% ipython --no-banner

In [1]: import numpy as np

In [2]: np.set_printoptions(precision=1, suppress=True, linewidth=160, floatmode="fixed")

In [3]: def rd(a):
   ...:     return np.round(a, 1) + 0
   ...: 

In [4]: A = np.load("data.npy")

In [5]: print(rd(A))
[[ 1.3  0.3 -1.9]
 [-0.6 -1.6 -2.8]
 [-0.2 -1.2 -2.6]
 [-0.4 -1.4 -2.7]
 [-0.2 -1.2 -2.6]
 [ 0.5 -0.5 -2.3]
 [ 0.4 -0.6 -2.3]
 [-0.4 -1.4 -2.7]
 [-0.5 -1.5 -2.8]
 [ 1.6  0.6 -1.7]
 [ 4.1  3.1 -0.5]
 [ 1.8  0.8 -1.6]
 [-0.1 -1.1 -2.5]]

In [6]: # rank 2

In [7]: Uu, sv, vt = np.linalg.svd(A)

In [8]: print(rd(sv))
[8.9 6.3 0.0]

In [9]: other = Uu[:, :2] @ np.diag(sv[:2]) @ vt[:2]

In [10]: print(rd(np.linalg.norm(A - other, 2)), rd(sv[2]))
0.0 0.0

In [11]: print(np.linalg.matrix_rank(A, rtol=0.05))
2

In [12]: print(rd(np.abs(A - other).max()))
0.0

In [13]: gram = np.cov(A, rowvar=False)

In [14]: print(rd(gram))
[[1.8 1.8 0.9]
 [1.8 1.8 0.9]
 [0.9 0.9 0.4]]

In [15]: print(np.corrcoef(A[:, 0], A[:, 2])[0, 1])
1.0

In [16]: print(np.corrcoef(A.T))
[[1.0 1.0 1.0]
 [1.0 1.0 1.0]
 [1.0 1.0 1.0]]

In [17]: print(rd(np.median(A, axis=0)))
[-0.1 -1.1 -2.5]

In [18]: print(rd(np.poly(gram)))
[ 1.0 -4.0  0.0  0.0]

In [19]: print(rd(np.linalg.det(gram.T)))
0.0

In [20]: print(rd(np.einsum("ij,ji->", gram, gram)))
16.3

In [21]: print(rd(np.linalg.det(gram[::-1])))
0.0

In [22]: print(rd(np.kron(np.eye(2, dtype=int), gram)))
[[1.8 1.8 0.9 0.0 0.0 0.0]
 [1.8 1.8 0.9 0.0 0.0 0.0]
 [0.9 0.9 0.4 0.0 0.0 0.0]
 [0.0 0.0 0.0 1.8 1.8 0.9]
 [0.0 0.0 0.0 1.8 1.8 0.9]
 [0.0 0.0 0.0 0.9 0.9 0.4]]

In [23]: idx = A[:, 2] > np.median(A[:, 2])

In [24]: u = A[idx].mean(axis=0) - A[~idx].mean(axis=0)

In [25]: print(idx.astype(int))
[1 0 0 0 0 1 1 0 0 1 1 1 0]

In [26]: print(rd((((A - A.mean(axis=0)) @ u > 0) == idx).mean()))
0.8

In [27]: Uu, sv, vt = np.linalg.svd(A)

In [28]: V = vt[:(sv > 1e-8).sum()]

In [29]: rng = np.random.default_rng(71089)

In [30]: x0 = A[1] + -3 * A[10] + rng.integers(2) * np.eye(3)[0]

In [31]: print(rd(x0))
[-11.8 -10.8  -1.4]

In [32]: print(rd(np.diag(V.T @ V)))
[0.6 0.4 0.9]

In [33]: print(np.allclose(V.T @ V @ x0, x0))
False

In [34]: E = np.loadtxt("out7.csv", delimiter=",")

In [35]: print(rd(E))
[[ 0.8  0.3 -4.9]
 [-3.0  2.2 -3.3]
 [ 0.4  0.5 -5.0]
 [ 4.2 -2.1 -1.7]
 [-0.8  1.2 -4.8]
 [-4.3  2.2  1.4]
 [-3.8  2.5 -2.0]
 [-4.3  2.5 -0.7]
 [-3.9  1.9  2.5]
 [ 1.2 -1.4  4.7]
 [ 0.2  0.7 -5.0]
 [ 3.6 -1.6 -3.1]
 [-3.3  1.4  3.5]
 [-1.4  1.5 -4.6]
 [ 4.2 -2.5  0.9]]

In [36]: # null space of dimension 1

In [37]: Uu, sv, vt = np.linalg.svd(E)

In [38]: print(np.argmax(sv[:-1] / (sv[1:] + 1e-6)) + 1)
2

In [39]: other = Uu[:, :2] @ np.diag(sv[:2]) @ vt[:2]

In [40]: print(np.linalg.matrix_rank(E, rtol=0.05))
2

In [41]: print(np.linalg.matrix_rank(other))
2

In [42]: print(rd(np.linalg.norm(E - other, 2)), rd(sv[2]))
0.0 0.0

In [43]: print(np.linalg.matrix_rank(E, rtol=0.1))
2

In [44]: print(rd(np.linalg.norm(E, 2) / np.linalg.norm(E)))
0.7

In [45]: m1 = np.load("block7.npy")

In [46]: print(m1)
[[  0   0   0]
 [ -3 -15 -12]
 [ -2 -10  -8]
 [ -2 -10  -8]]

In [47]: Uu, sv, vt = np.linalg.svd(m1)

In [48]: V = vt[:(sv > 1e-8).sum()]

In [49]: x0 = m1[2] + 2 * m1[1] + rng.integers(2) * np.eye(3)[2]

In [50]: print(x0)
[ -8.0 -40.0 -32.0]

In [51]: print(np.allclose(V.T @ V @ x0, x0))
True

In [52]: print(rd(V.T @ V))
[[0.0 0.1 0.1]
 [0.1 0.6 0.5]
 [0.1 0.5 0.4]]

In [53]: Uu, sv, vt = np.linalg.svd(m1)

In [54]: print(rd(sv))
[26.7  0.0  0.0]

In [55]: print(np.argmax(sv[:-1] / (sv[1:] + 1e-6)) + 1)
1

In [56]: other = Uu[:, :1] @ np.diag(sv[:1]) @ vt[:1]

In [57]: print(np.linalg.matrix_rank(m1, rtol=0.05))
1

In [58]: print(rd(np.linalg.norm(m1 - other, 2)), rd(sv[1]))
0.0 0.0

In [59]: print(rd(other))
[[  0.0   0.0   0.0]
 [ -3.0 -15.0 -12.0]
 [ -2.0 -10.0  -8.0]
 [ -2.0 -10.0  -8.0]]

In [60]: idx = rng.integers(0, 3, 3)

In [61]: J = (idx[:, None] == idx) * 3 + np.eye(3)

In [62]: print(J)
[[4.0 0.0 3.0]
 [0.0 4.0 0.0]
 [3.0 0.0 4.0]]

In [63]: ev, V = np.linalg.eigh(J)

In [64]: print(ev)
[1.0 4.0 7.0]

In [65]: print(rd(V.T @ J @ V))
[[1.0 0.0 0.0]
 [0.0 4.0 0.0]
 [0.0 0.0 7.0]]

In [66]: print(rd(V @ np.diag(ev) @ V.T))
[[4.0 0.0 3.0]
 [0.0 4.0 0.0]
 [3.0 0.0 4.0]]

In [67]: print(np.abs(V[:, -1]).round(6).argmax())
0

In [68]: print(rd(np.abs(V[:, -1])))
[0.7 0.0 0.7]

In [69]: print(ev.sum(), np.trace(J))
12.0 12.0

In [70]: print(rd(np.linalg.eigvalsh(J + -2 * np.eye(3))))
[-1.0  2.0  5.0]

In [71]: x0 = np.array([-1, -1, -3])

In [72]: target = J @ x0

In [73]: print(target)
[-13.0  -4.0 -15.0]

In [74]: print(rd(np.linalg.solve(J, J[:, 1])))
[0.0 1.0 0.0]

In [75]: np.linalg.solve(J, target[:-1])
ValueError: solve1: Input operand 1 has a mismatch in its core dimension 0, with gufunc signature (m,m),(m)->(m) (size 2 is different from 3)


In [76]: print(rd(np.linalg.solve(J, target)))
[-1.0 -1.0 -3.0]

In [77]: P = np.triu(np.array([[-1, -3, 5], [3, 2, -1], [-4, -5, -2]]), 1) + np.eye(3)

In [78]: other = P @ J @ np.linalg.inv(P)

In [79]: print(np.trace(other), np.trace(J))
12.0 12.0

In [80]: print(np.linalg.matrix_rank(other))
3

In [81]: print(P @ J - J @ P)
[[ 15.0   0.0   0.0]
 [ -3.0   0.0   0.0]
 [  0.0   9.0 -15.0]]

In [82]: print(rd(np.poly(other)))
[  1.0 -12.0  39.0 -28.0]

In [83]: print(rd(np.linalg.det(other)))
28.0

In [84]: M = np.array([[3.4, 0.8, 3.6],
    ...:     [0.1, 0.0, 0.1],
    ...:     [1.1, 0.3, 1.2],
    ...:     [2.1, 0.6, 2.4],
    ...:     [1.1, 0.3, 1.2],
    ...:     [1.2, 0.4, 1.1],
    ...:     [-3.4, -0.9, -3.7],
    ...:     [-0.2, 0.1, 0.0],
    ...:     [2.2, 0.7, 2.4],
    ...:     [3.2, 1.1, 3.7],
    ...:     [-3.5, -1.0, -3.6],
    ...:     [-2.3, -0.6, -2.5],
    ...:     [1.0, 0.3, 1.1],
    ...:     [-3.4, -0.8, -3.5],
    ...:     [-3.2, -0.9, -3.6],
    ...:     [-3.3, -1.0, -3.6],
    ...:     [-3.3, -0.9, -3.6]])

In [85]: # row 4 repeats row 2

In [86]: C = M[[5, 14]].astype(float)

In [87]: for _ in range(3):
    ...:     idx = np.linalg.norm(M[:, None] - C, axis=-1).argmin(axis=1)
    ...:     C = np.array([M[idx == j].mean(axis=0) for j in range(2)])
    ...: 

In [88]: print(idx)
[0 0 0 0 0 0 1 0 0 0 1 1 0 1 1 1 1]

In [89]: print(rd(C))
[[ 1.5  0.5  1.7]
 [-3.2 -0.9 -3.4]]

In [90]: print(np.abs(C[1] - C[0]).argmax())
2

In [91]: print(rd(C[1] - C[0]))
[-4.7 -1.3 -5.1]

In [92]: print(np.bincount(idx))
[10  7]

In [93]: Uu, sv = np.linalg.svd(A)
ValueError: too many values to unpack (expected 2)


In [94]: Uu, sv, vt = np.linalg.svd(A, full_matrices=False)

In [95]: print(Uu.shape, sv.shape, vt.shape)
(13, 3) (3,) (3, 3)

In [96]: print(rd(vt @ vt.T))
[[1.0 0.0 0.0]
 [0.0 1.0 0.0]
 [0.0 0.0 1.0]]

In [97]: print(rd(np.sqrt((sv ** 2).sum())), rd(np.linalg.norm(A)))
10.9 10.9

In [98]: print(rd(Uu.T @ Uu))
[[1.0 0.0 0.0]
 [0.0 1.0 0.0]
 [0.0 0.0 1.0]]

In [99]: print(rd(sv))
[8.9 6.3 0.0]

In [100]: print(rd(Uu.T @ A @ vt.T))
[[8.9 0.0 0.0]
 [0.0 6.3 0.0]
 [0.0 0.0 0.0]]

In [101]: print(rd(np.abs(vt[0])))
[0.0 0.4 0.9]

In [102]: theta = np.radians(90)

In [103]: Rm = np.eye(3)

In [104]: Rm[1, 1] = Rm[2, 2] = np.cos(theta)

In [105]: Rm[1, 2], Rm[2, 1] = -np.sin(theta), np.sin(theta)

In [106]: print(rd(Rm))
[[ 1.0  0.0  0.0]
 [ 0.0  0.0 -1.0]
 [ 0.0  1.0  0.0]]

In [107]: other = M @ Rm.T

In [108]: print(rd(np.linalg.det(Rm)), np.trace(Rm))
1.0 1.0

In [109]: print(rd(other))
[[ 3.4 -3.6  0.8]
 [ 0.1 -0.1  0.0]
 [ 1.1 -1.2  0.3]
 [ 2.1 -2.4  0.6]
 [ 1.1 -1.2  0.3]
 [ 1.2 -1.1  0.4]
 [-3.4  3.7 -0.9]
 [-0.2  0.0  0.1]
 [ 2.2 -2.4  0.7]
 [ 3.2 -3.7  1.1]
 [-3.5  3.6 -1.0]
 [-2.3  2.5 -0.6]
 [ 1.0 -1.1  0.3]
 [-3.4  3.5 -0.8]
 [-3.2  3.6 -0.9]
 [-3.3  3.6 -1.0]
 [-3.3  3.6 -0.9]]

In [110]: print(np.allclose(M @ M.T, other @ other.T))
True
